$ python3 -q
>>> import numpy as np
>>> np.set_printoptions(suppress=True, linewidth=120)
>>> rd = lambda a: np.round(a, 2) + 0
>>> feats = np.loadtxt("x.csv", delimiter=",")
>>> rd(feats)
array([[-0.65,  0.27,  0.17, -0.08, -0.27,  0.39,  0.1 ],
       [ 0.05, -0.05,  0.45, -0.37, -0.51,  0.2 ,  0.  ],
       [ 0.41, -0.42, -0.17, -0.25, -0.19,  0.31,  0.06],
       [-0.05, -0.09,  0.11, -0.59,  0.47, -0.13,  0.22],
       [ 0.28,  0.21, -0.06, -0.39, -0.09,  0.02,  0.35],
       [-0.23, -0.37,  0.29, -0.09, -0.25, -0.69, -0.03],
       [-0.32, -0.16, -0.78, -0.23, -0.34, -0.13,  0.02],
       [-0.18,  0.31, -0.06, -0.45,  0.29, -0.1 , -0.36],
       [ 0.32,  0.3 ,  0.  , -0.12, -0.3 , -0.18, -0.64],
       [ 0.18,  0.6 , -0.12,  0.04, -0.18, -0.27,  0.4 ],
       [ 0.05,  0.02,  0.11,  0.11, -0.14, -0.3 ,  0.34]])
>>> O, R = np.linalg.qr(feats)
>>> O.shape, R.shape
((11, 7), (7, 7))
>>> rd(O.T @ O)
array([[1., 0., 0., 0., 0., 0., 0.],
       [0., 1., 0., 0., 0., 0., 0.],
       [0., 0., 1., 0., 0., 0., 0.],
       [0., 0., 0., 1., 0., 0., 0.],
       [0., 0., 0., 0., 1., 0., 0.],
       [0., 0., 0., 0., 0., 1., 0.],
       [0., 0., 0., 0., 0., 0., 1.]])
>>> rd(O)
array([[-0.65,  0.27,  0.17, -0.08, -0.27,  0.39,  0.1 ],
       [ 0.05, -0.05,  0.45, -0.37, -0.51,  0.2 ,  0.  ],
       [ 0.41, -0.42, -0.17, -0.25, -0.19,  0.31,  0.06],
       [-0.05, -0.09,  0.11, -0.59,  0.47, -0.13,  0.22],
       [ 0.28,  0.21, -0.06, -0.39, -0.09,  0.02,  0.35],
       [-0.23, -0.37,  0.29, -0.09, -0.25, -0.69, -0.03],
       [-0.32, -0.16, -0.78, -0.23, -0.34, -0.13,  0.02],
       [-0.18,  0.31, -0.06, -0.45,  0.29, -0.1 , -0.36],
       [ 0.32,  0.3 ,  0.  , -0.12, -0.3 , -0.18, -0.64],
       [ 0.18,  0.6 , -0.12,  0.04, -0.18, -0.27,  0.4 ],
       [ 0.05,  0.02,  0.11,  0.11, -0.14, -0.3 ,  0.34]])
>>> rd(abs(R[0, 0])), rd(np.linalg.norm(feats[:, 0]))
(np.float64(1.0), np.float64(1.0))
>>> W0 = np.loadtxt("layer16.csv", delimiter=",")
>>> rd(W0)
array([[-0.66,  0.  ,  0.  ,  0.75,  0.  ],
       [ 0.  ,  1.  ,  0.  ,  0.  ,  0.  ],
       [ 0.  ,  0.  ,  1.  ,  0.  ,  0.  ],
       [-0.75,  0.  ,  0.  , -0.66,  0.  ],
       [ 0.  ,  0.  ,  0.  ,  0.  ,  1.  ]])
>>> vec = np.array([0, -1, 2, 0, 1])
>>> np.sign((W0 @ vec).round(6))
array([ 0., -1.,  1.,  0.,  1.])
>>> rd(W0 @ np.ones(5))
array([ 0.1 ,  1.  ,  1.  , -1.41,  1.  ])
>>> np.einsum("ij,j->i", W0, vec)
array([ 0., -1.,  2.,  0.,  1.])
>>> u = np.array([3, 2, 0, -3, 0])
>>> A2 = W0 + np.outer(u, np.eye(5)[2])
>>> np.linalg.matrix_rank(np.linalg.inv(A2) - np.linalg.inv(W0), tol=1e-8)
np.int64(1)
>>> rd(np.linalg.det(A2) / np.linalg.det(W0)), rd(1 + np.linalg.solve(W0, u)[2])
(np.float64(1.0), np.float64(1.0))
>>> rd(A2)
array([[-0.66,  0.  ,  3.  ,  0.75,  0.  ],
       [ 0.  ,  1.  ,  2.  ,  0.  ,  0.  ],
       [ 0.  ,  0.  ,  1.  ,  0.  ,  0.  ],
       [-0.75,  0.  , -3.  , -0.66,  0.  ],
       [ 0.  ,  0.  ,  0.  ,  0.  ,  1.  ]])
>>> rd(A2 @ A2)
array([[-0.14,  0.  , -1.23, -0.99,  0.  ],
       [ 0.  ,  1.  ,  4.  ,  0.  ,  0.  ],
       [ 0.  ,  0.  ,  1.  ,  0.  ,  0.  ],
       [ 0.99,  0.  , -3.3 , -0.14,  0.  ],
       [ 0.  ,  0.  ,  0.  ,  0.  ,  1.  ]])
>>> rd(np.sort(np.linalg.eigvals(A2).real))
array([-0.66, -0.66,  1.  ,  1.  ,  1.  ])
>>> (A2 != 0).astype(int)
array([[1, 0, 1, 1, 0],
       [0, 1, 1, 0, 0],
       [0, 0, 1, 0, 0],
       [1, 0, 1, 1, 0],
       [0, 0, 0, 0, 1]])
>>> vec = np.array([2, 3, 3, 4, 0])
>>> y = W0 @ vec
>>> rd(y)
array([ 1.71,  3.  ,  3.  , -4.13,  0.  ])
>>> rd(np.linalg.solve(W0, W0[:, 3]))
array([0., 0., 0., 1., 0.])
>>> rd(np.linalg.solve(W0, y))
array([2., 3., 3., 4., 0.])
>>> rd(np.linalg.solve(W0.T, W0[2]))
array([0., 0., 1., 0., 0.])
>>> rd(np.linalg.solve(W0, 2 * y))
array([4., 6., 6., 8., 0.])
>>> u = np.array([2, 0, 0, 0, 2, 0, 0, 2, 0, 1, 2, 2])
>>> X = np.array([np.roll(u, i) for i in range(12)])
>>> X
array([[2, 0, 0, 0, 2, 0, 0, 2, 0, 1, 2, 2],
       [2, 2, 0, 0, 0, 2, 0, 0, 2, 0, 1, 2],
       [2, 2, 2, 0, 0, 0, 2, 0, 0, 2, 0, 1],
       [1, 2, 2, 2, 0, 0, 0, 2, 0, 0, 2, 0],
       [0, 1, 2, 2, 2, 0, 0, 0, 2, 0, 0, 2],
       [2, 0, 1, 2, 2, 2, 0, 0, 0, 2, 0, 0],
       [0, 2, 0, 1, 2, 2, 2, 0, 0, 0, 2, 0],
       [0, 0, 2, 0, 1, 2, 2, 2, 0, 0, 0, 2],
       [2, 0, 0, 2, 0, 1, 2, 2, 2, 0, 0, 0],
       [0, 2, 0, 0, 2, 0, 1, 2, 2, 2, 0, 0],
       [0, 0, 2, 0, 0, 2, 0, 1, 2, 2, 2, 0],
       [0, 0, 0, 2, 0, 0, 2, 0, 1, 2, 2, 2]])
>>> np.linalg.matrix_power(X, 3)
array([[ 88, 102, 120, 121, 102, 102, 134, 108, 120, 124, 102, 108],
       [108,  88, 102, 120, 121, 102, 102, 134, 108, 120, 124, 102],
       [102, 108,  88, 102, 120, 121, 102, 102, 134, 108, 120, 124],
       [124, 102, 108,  88, 102, 120, 121, 102, 102, 134, 108, 120],
       [120, 124, 102, 108,  88, 102, 120, 121, 102, 102, 134, 108],
       [108, 120, 124, 102, 108,  88, 102, 120, 121, 102, 102, 134],
       [134, 108, 120, 124, 102, 108,  88, 102, 120, 121, 102, 102],
       [102, 134, 108, 120, 124, 102, 108,  88, 102, 120, 121, 102],
       [102, 102, 134, 108, 120, 124, 102, 108,  88, 102, 120, 121],
       [121, 102, 102, 134, 108, 120, 124, 102, 108,  88, 102, 120],
       [120, 121, 102, 102, 134, 108, 120, 124, 102, 108,  88, 102],
       [102, 120, 121, 102, 102, 134, 108, 120, 124, 102, 108,  88]])
>>> np.allclose(X @ X.T, X.T @ X)
True
